$ ipython --no-banner

In [1]: import numpy as np

In [2]: np.set_printoptions(precision=2, suppress=True, linewidth=140)

In [3]: M = np.load("a.npy")

In [4]: M
Out[4]: 
array([[ 0.7 ,  1.71,  0.77],
       [ 0.23,  0.73, -1.85],
       [ 1.86, -0.73, -0.06]])

In [5]: np.linalg.norm(M, axis=0)
Out[5]: array([2., 2., 2.])

In [6]: np.round(M.T @ M, 2) + 0
Out[6]: 
array([[4., 0., 0.],
       [0., 4., 0.],
       [0., 0., 4.]])

In [7]: np.linalg.pinv(M)
Out[7]: 
array([[ 0.17,  0.06,  0.46],
       [ 0.43,  0.18, -0.18],
       [ 0.19, -0.46, -0.01]])

In [8]: u = np.array([-1, -2, 1])

In [9]: M2 = M + np.outer(u, np.eye(3)[1])

In [10]: np.linalg.matrix_rank(M2 - M)
Out[10]: np.int64(1)

In [11]: round(np.linalg.det(M2) / np.linalg.det(M), 2), round(1 + np.linalg.solve(M, u)[1], 2)
Out[11]: (np.float64(0.02), np.float64(0.02))

In [12]: M2 = M / np.sqrt((M ** 2).mean(axis=1, keepdims=True))

In [13]: M2[1]
Out[13]: array([ 0.2 ,  0.63, -1.6 ])

In [14]: np.linalg.matrix_rank(M - M.mean(axis=1, keepdims=True))
Out[14]: np.int64(2)

In [15]: feats = np.load("case11.npy")

In [16]: feats
Out[16]: 
array([[-2.31,  4.02,  0.14],
       [ 1.1 , -3.37, -0.25],
       [-1.23,  2.5 ,  0.1 ],
       [ 0.98, -2.03, -0.04],
       [-1.81,  2.84,  0.1 ],
       [ 0.87, -1.13, -0.16],
       [-0.93,  1.39,  0.33],
       [ 1.15, -2.98, -0.01],
       [-0.82,  1.82,  0.6 ],
       [-0.73,  0.62, -0.02],
       [ 0.05, -1.2 ,  0.01],
       [-0.62,  0.44,  0.01],
       [-1.12,  2.2 ,  0.34],
       [-0.54,  2.02,  0.15],
       [ 0.08, -1.15, -0.09],
       [-0.06,  0.59, -0.22],
       [ 0.91, -2.64, -0.1 ],
       [-0.38,  1.03, -0.55],
       [ 0.82, -1.55,  0.05],
       [-0.19,  1.34,  0.25],
       [ 0.65, -2.1 ,  0.35],
       [ 0.72, -2.19, -0.38],
       [-1.37,  2.86, -0.42]])

In [17]: cov = np.cov(feats, rowvar=False)

In [18]: round(float(np.corrcoef(feats[:, 0], feats[:, 1])[0, 1]), 2)
Out[18]: -0.95

In [19]: cov
Out[19]: 
array([[ 1.  , -2.06, -0.08],
       [-2.06,  4.69,  0.16],
       [-0.08,  0.16,  0.07]])

In [20]: np.median(feats, axis=0)
Out[20]: array([-0.19,  0.59,  0.01])

In [21]: np.argwhere(np.triu(np.abs(np.corrcoef(feats.T)) > 0.8, 1))
Out[21]: array([[0, 1]])

In [22]: np.linalg.eigvalsh(cov)[::-1]
Out[22]: array([5.61, 0.07, 0.07])

In [23]: np.argsort(-feats.std(axis=0).round(6), kind="stable")
Out[23]: array([1, 0, 2])

In [24]: M2 = feats / np.sqrt((feats ** 2).mean(axis=1, keepdims=True))

In [25]: np.linalg.norm(M2, axis=1)
Out[25]: 
array([1.73, 1.73, 1.73, 1.73, 1.73, 1.73, 1.73, 1.73, 1.73, 1.73, 1.73, 1.73, 1.73, 1.73, 1.73, 1.73, 1.73, 1.73, 1.73, 1.73, 1.73, 1.73,
       1.73])

In [26]: np.linalg.matrix_rank(feats - feats.mean(axis=1, keepdims=True))
Out[26]: np.int64(2)

In [27]: proj = feats @ np.linalg.solve(feats.T @ feats, feats.T)

In [28]: np.round(np.linalg.eigvalsh(proj), 2) + 0
Out[28]: array([0., 0., 0., 0., 0., 0., 0., 0., 0., 0., 0., 0., 0., 0., 0., 0., 0., 0., 0., 0., 1., 1., 1.])

In [29]: cov = feats.T @ feats

In [30]: np.linalg.eigvalsh(cov)[::-1]
Out[30]: array([124.58,   2.02,   1.48])

In [31]: cov
Out[31]: 
array([[ 22.89, -46.04,  -1.7 ],
       [-46.04, 103.58,   3.64],
       [ -1.7 ,   3.64,   1.61]])

In [32]: np.diag(cov)
Out[32]: array([ 22.89, 103.58,   1.61])

In [33]: (feats @ feats.T).shape
Out[33]: (23, 23)

In [34]: np.allclose(cov, cov.T)
Out[34]: True

In [35]: labels = feats[:, 1] > np.median(feats[:, 1])

In [36]: u = feats[labels].mean(axis=0) - feats[~labels].mean(axis=0)

In [37]: ((feats - feats.mean(axis=0)) @ u > 0).astype(int)
Out[37]: array([1, 0, 1, 0, 1, 0, 1, 0, 1, 1, 0, 1, 1, 1, 0, 1, 0, 1, 0, 1, 0, 0, 1])

In [38]: u
Out[38]: array([-1.59,  3.67,  0.16])

In [39]: labels.astype(int)
Out[39]: array([1, 0, 1, 0, 1, 0, 1, 0, 1, 1, 0, 0, 1, 1, 0, 0, 0, 1, 0, 1, 0, 0, 1])
